% python3 -q
>>> import numpy as np
>>> np.set_printoptions(precision=2, suppress=True, linewidth=120)
>>> rd = lambda a: np.round(a, 2) + 0
>>> feats = np.load("w.npy")
>>> feats
array([[4, 3, 0],
       [5, 0, 1],
       [2, 4, 1]])
>>> rng = np.random.default_rng(682479)
>>> idx = rng.permutation(3)
>>> idx
array([0, 1, 2])
>>> A2 = feats[idx][:, idx]
>>> np.allclose(A2, feats)
True
>>> rd(np.linalg.det(A2)), rd(np.linalg.det(feats[idx]))
(np.float64(-25.0), np.float64(-25.0))
>>> rd(np.sort(np.abs(np.linalg.eigvals(A2))))
array([1.27, 2.95, 6.68])
>>> E = np.load("layer17.npy")
>>> rd(E)
array([[-1.79,  0.41,  0.59],
       [-1.95,  0.09,  0.91],
       [-2.56, -1.12,  2.12],
       [-2.99, -1.98,  2.98],
       [-1.18,  1.65, -0.65],
       [-3.49, -2.97,  3.97],
       [-0.63,  2.73, -1.73],
       [-1.95,  0.1 ,  0.9 ],
       [-2.67, -1.34,  2.34],
       [-2.15, -0.31,  1.31]])
>>> rank = np.linalg.matrix_rank(E)
>>> rank
np.int64(2)
>>> N = np.linalg.svd(E)[2][rank:].T
>>> [int(np.linalg.matrix_rank(E[:, :j + 1])) for j in range(3)]
[1, 2, 2]
>>> np.linalg.matrix_rank(E.T @ E), np.linalg.matrix_rank(E @ E.T)
(np.int64(2), np.int64(2))
>>> rd(N[:, 0] / N[np.abs(N[:, 0]).round(6).argmax(), 0])
array([0.5 , 0.75, 1.  ])
>>> rd(N @ N.T)
array([[0.14, 0.21, 0.28],
       [0.21, 0.31, 0.41],
       [0.28, 0.41, 0.55]])
>>> N.shape
(3, 1)
>>> Xs = E - E.mean(axis=0)
>>> V = np.linalg.svd(Xs)[2][:2]
>>> A2 = Xs - Xs @ V.T @ V
>>> np.linalg.norm(A2, axis=1).round(6).argmax()
np.int64(0)
>>> rd(np.cov(Xs @ V.T, rowvar=False))
array([[6.38, 0.  ],
       [0.  , 0.  ]])
>>> rd(A2.std(axis=0))
array([0., 0., 0.])
>>> rd(np.diag(V.T @ V))
array([1.  , 0.52, 0.49])
>>> rd((Xs @ V.T).std(axis=0))
array([2.4, 0. ])
>>> rd(np.linalg.norm(A2) / np.linalg.norm(Xs))
np.float64(0.0)
